In [1]: import numpy as np

In [2]: np.set_printoptions(suppress=True, linewidth=120)

In [3]: def tidy(a):
   ...:     return np.round(a, 3) + 0
   ...: 

In [4]: feats = np.loadtxt("dump.csv", delimiter=",")

In [5]: print(feats)
[[ 0.  2.  3.  2.  1.  0.  0. -3.  0.  0.  3. -3.]
 [ 0.  0.  1.  3.  3. -3.  2.  2. -1.  0.  1.  0.]
 [ 0.  0.  0.  1. -2. -1. -3.  2. -2.  0.  2.  1.]
 [ 0.  0.  0.  0.  3.  1.  2. -3.  0. -3. -3. -2.]
 [ 0.  0.  0.  0.  0. -2. -2. -1.  3.  0. -3. -1.]
 [ 0.  0.  0.  0.  0.  0. -3.  3.  2.  1. -3.  0.]
 [ 0.  0.  0.  0.  0.  0.  0. -3.  1. -3.  1.  1.]
 [ 0.  0.  0.  0.  0.  0.  0.  0.  2. -1.  3. -2.]
 [ 0.  0.  0.  0.  0.  0.  0.  0.  0. -1.  2. -1.]
 [ 0.  0.  0.  0.  0.  0.  0.  0.  0.  0.  1. -3.]
 [ 0.  0.  0.  0.  0.  0.  0.  0.  0.  0.  0.  0.]
 [ 0.  0.  0.  0.  0.  0.  0.  0.  0.  0.  0.  0.]]

In [6]: r = np.linalg.matrix_rank(feats)

In [7]: r
Out[7]: np.int64(10)

In [8]: N = np.linalg.svd(feats)[2][r:].T

In [9]: print([int(np.linalg.matrix_rank(np.delete(feats, i, axis=0))) for i in range(12)])
[9, 9, 9, 9, 9, 9, 9, 9, 9, 9, 10, 10]

In [10]: tidy(feats @ N)
Out[10]: 
array([[0., 0.],
       [0., 0.],
       [0., 0.],
       [0., 0.],
       [0., 0.],
       [0., 0.],
       [0., 0.],
       [0., 0.],
       [0., 0.],
       [0., 0.],
       [0., 0.],
       [0., 0.]])

In [11]: print([int(np.linalg.matrix_rank(feats[:, :j + 1])) for j in range(12)])
[0, 1, 2, 3, 4, 5, 6, 7, 8, 9, 10, 10]

In [12]: N.shape
Out[12]: (12, 2)

In [13]: Uu, sigma, Vt = np.linalg.svd(feats)

In [14]: vecs = Vt[:(sigma > 1e-8).sum()]

In [15]: rng = np.random.default_rng(8550)

In [16]: vec = feats[3] + -2 * feats[10] + rng.integers(2) * np.eye(12)[0]

In [17]: vec
Out[17]: array([ 0.,  0.,  0.,  0.,  3.,  1.,  2., -3.,  0., -3., -3., -2.])

In [18]: tidy(np.diag(vecs.T @ vecs))
Out[18]: array([0.   , 0.56 , 0.999, 0.995, 0.765, 0.992, 0.873, 0.944, 0.996, 0.912, 0.968, 0.996])

In [19]: print(tidy(np.linalg.norm(vec - vecs.T @ vecs @ vec)))
0.0

In [20]: print(np.linalg.matrix_rank(np.vstack([feats, vec])))
10

In [21]: np.prod(np.diag(feats)), tidy(np.linalg.det(feats))
Out[21]: (np.float64(0.0), np.float64(0.0))

In [22]: tidy(np.sort(np.linalg.eigvals(feats)))
Out[22]: array([0., 0., 0., 0., 0., 0., 0., 0., 0., 0., 0., 0.])

In [23]: np.linalg.matrix_rank(feats - feats[0, 0] * np.eye(12))
Out[23]: np.int64(10)

In [24]: [int(np.linalg.matrix_rank(np.linalg.matrix_power(feats, p))) for p in range(1, 13)]
Out[24]: [10, 9, 8, 7, 6, 5, 4, 3, 2, 1, 0, 0]

In [25]: [round(float(x), 3) for x in np.linalg.svd(feats, compute_uv=False)[:3]]
Out[25]: [9.327, 8.152, 6.207]

In [26]: tidy(np.linalg.norm(feats, 2) / np.linalg.norm(feats))
Out[26]: np.float64(0.567)

In [27]: np.argsort(-np.linalg.norm(feats, axis=0).round(6), kind="stable")[:3]
Out[27]: array([10,  7,  6])

In [28]: W1 = np.array([[3, 5],
    ...:     [1, 5],
    ...:     [7, 5],
    ...:     [7, 1],
    ...:     [6, 5],
    ...:     [8, 5],
    ...:     [5, 6],
    ...:     [7, 3],
    ...:     [2, 6],
    ...:     [3, 9],
    ...:     [7, 2],
    ...:     [4, 3]])

In [29]: coef = np.array([0, -2])

In [30]: H = np.maximum(feats @ W1 + coef, 0)

In [31]: print((H > 0).astype(int))
[[1 1]
 [1 1]
 [0 0]
 [0 0]
 [0 0]
 [0 1]
 [0 0]
 [1 1]
 [1 0]
 [0 0]
 [0 0]
 [0 0]]

In [32]: tidy((H > 0).mean(axis=0))
Out[32]: array([0.333, 0.333])

In [33]: cent = np.array([[2, 5, 5], [4, 2, 5]])

In [34]: (H @ cent).round(6).argmax(axis=1)
Out[34]: array([2, 2, 0, 0, 0, 2, 0, 2, 1, 0, 0, 0])

In [35]: H @ cent
Out[35]: 
array([[134., 191., 245.],
       [182., 295., 355.],
       [  0.,   0.,   0.],
       [  0.,   0.,   0.],
       [  0.,   0.,   0.],
       [ 16.,   8.,  20.],
       [  0.,   0.,   0.],
       [ 32.,  72.,  75.],
       [ 14.,  35.,  35.],
       [  0.,   0.,   0.],
       [  0.,   0.,   0.],
       [  0.,   0.,   0.]])

In [36]: W0 = np.load("test14.npy")

In [37]: W0
Out[37]: 
array([[ 2.857, -0.3  ,  0.1  ,  0.1  ,  0.4  ,  0.1  , -1.8  ,  0.7  , -0.2  ,  2.9  , -1.1  , -0.5  ,  0.2  ],
       [ 5.146,  0.3  , -0.2  , -0.7  ,  0.8  ,  0.3  ,  1.   ,  1.3  ,  0.1  , -2.1  , -1.7  , -1.4  , -0.5  ],
       [ 0.414,  0.6  , -2.1  ,  0.8  , -0.1  ,  1.9  , -0.4  ,  0.1  , -0.6  , -1.3  ,  0.2  , -0.2  , -0.3  ],
       [ 4.014,  0.6  ,  1.7  , -2.8  , -1.5  ,  0.7  ,  2.3  ,  1.   , -0.5  , -1.1  , -0.5  ,  1.6  ,  2.1  ],
       [ 2.064, -0.3  , -1.7  ,  1.1  ,  1.6  , -0.1  ,  0.5  ,  0.5  ,  0.7  , -0.9  , -0.6  , -0.3  ,  0.9  ],
       [ 0.808, -1.3  ,  0.9  ,  0.   , -0.2  , -0.9  , -2.3  ,  0.2  ,  0.2  ,  0.4  ,  0.7  , -0.5  , -1.6  ],
       [-2.838,  0.3  , -1.2  ,  0.4  , -0.3  ,  1.   , -1.4  , -0.7  , -1.2  , -1.8  ,  0.1  , -0.6  ,  1.1  ],
       [ 1.617,  1.2  ,  0.6  , -0.7  ,  0.3  , -0.7  , -1.1  ,  0.4  ,  0.5  ,  0.   , -0.7  ,  1.9  , -0.6  ],
       [ 5.232, -0.2  ,  0.7  , -0.4  , -0.1  , -1.2  , -1.4  ,  1.3  ,  1.1  ,  1.7  ,  0.3  , -1.5  ,  0.2  ],
       [ 2.004,  0.8  , -1.1  ,  0.5  , -1.2  ,  0.7  , -0.7  ,  0.5  , -0.5  , -2.1  ,  0.1  , -0.1  , -0.7  ],
       [-3.106,  0.3  ,  0.   ,  0.7  ,  0.   , -0.6  , -2.8  , -0.8  , -1.1  ,  0.2  ,  1.4  ,  0.9  ,  0.5  ],
       [ 5.971,  1.3  ,  1.4  ,  0.5  ,  1.   ,  1.9  , -0.5  ,  1.5  ,  0.5  ,  1.4  , -0.2  , -0.4  , -0.6  ],
       [-1.993, -0.8  , -0.2  , -1.2  ,  1.3  , -0.7  , -0.5  , -0.5  , -0.3  ,  0.   ,  0.9  ,  2.   , -0.8  ],
       [-4.433, -0.7  , -1.8  , -0.2  ,  0.8  , -0.4  ,  0.6  , -1.1  , -1.   , -0.2  , -0.3  , -0.5  ,  0.6  ],
       [ 6.776, -0.3  , -1.5  , -0.3  , -1.   , -0.5  ,  1.1  ,  1.7  , -0.5  ,  0.6  , -0.5  ,  1.2  , -1.7  ],
       [ 0.887, -0.7  ,  1.6  ,  1.1  , -1.2  ,  0.9  , -1.4  ,  0.2  ,  1.2  , -0.2  ,  0.2  ,  1.5  , -0.5  ],
       [-4.759,  0.7  , -1.6  ,  0.9  , -1.1  ,  0.2  ,  0.4  , -1.2  ,  0.8  ,  1.8  ,  1.4  ,  1.3  ,  0.2  ]])

In [38]: B = np.c_[W0[:, :1] @ np.array([[1]]), np.array([2, 2, -1, 0, -1, 1, 1, -1, 0, 1, -1, 2, -2, -2, 0, -2, 2])]

In [39]: B
Out[39]: 
array([[ 2.857,  2.   ],
       [ 5.146,  2.   ],
       [ 0.414, -1.   ],
       [ 4.014,  0.   ],
       [ 2.064, -1.   ],
       [ 0.808,  1.   ],
       [-2.838,  1.   ],
       [ 1.617, -1.   ],
       [ 5.232,  0.   ],
       [ 2.004,  1.   ],
       [-3.106, -1.   ],
       [ 5.971,  2.   ],
       [-1.993, -2.   ],
       [-4.433, -2.   ],
       [ 6.776,  0.   ],
       [ 0.887, -2.   ],
       [-4.759,  2.   ]])

In [40]: print(tidy(np.linalg.lstsq(W0, B[:, 0])[0]))
[1. 0. 0. 0. 0. 0. 0. 0. 0. 0. 0. 0. 0.]

In [41]: np.linalg.matrix_rank(B)
Out[41]: np.int64(2)

In [42]: T = np.stack([W0, 5 * W0, W0[::-1]])

In [43]: np.linalg.matrix_rank(T.reshape(3, -1))
Out[43]: np.int64(2)

In [44]: print(tidy(np.einsum("bij,cij->bc", T, T)))
[[  454.032  2270.159    15.835]
 [ 2270.159 11350.793    79.175]
 [   15.835    79.175   454.032]]

In [45]: (T @ W0.T).shape
Out[45]: (3, 17, 17)

In [46]: T.shape
Out[46]: (3, 17, 13)

In [47]: vec = np.array([1, 1, 2, 0, 1, 3, 1, 1, 0, 3, 1, 1, 0])

In [48]: rhs = W0 @ vec

In [49]: tidy(np.linalg.lstsq(W0, rhs)[0])
Out[49]: array([1., 1., 2., 0., 1., 3., 1., 1., 0., 3., 1., 1., 0.])

In [50]: rhs = rhs + 0.05 * rng.normal(size=17)

In [51]: tidy(rhs)
Out[51]: 
array([  9.526,  -0.368,  -1.648,   9.608,  -2.897,  -2.247, -10.221,   2.761,   6.524,  -5.019,  -5.32 ,  21.386,
        -2.082, -11.124,   6.251,   4.831,  -0.409])

In [52]: coef, *_ = np.linalg.lstsq(W0, rhs)

In [53]: coef.round()
Out[53]: array([ 1.,  1.,  2., -0.,  1.,  3.,  1., -1.,  0.,  3.,  1.,  1., -0.])

In [54]: tidy(np.linalg.norm(rhs - W0 @ coef))
Out[54]: np.float64(0.117)
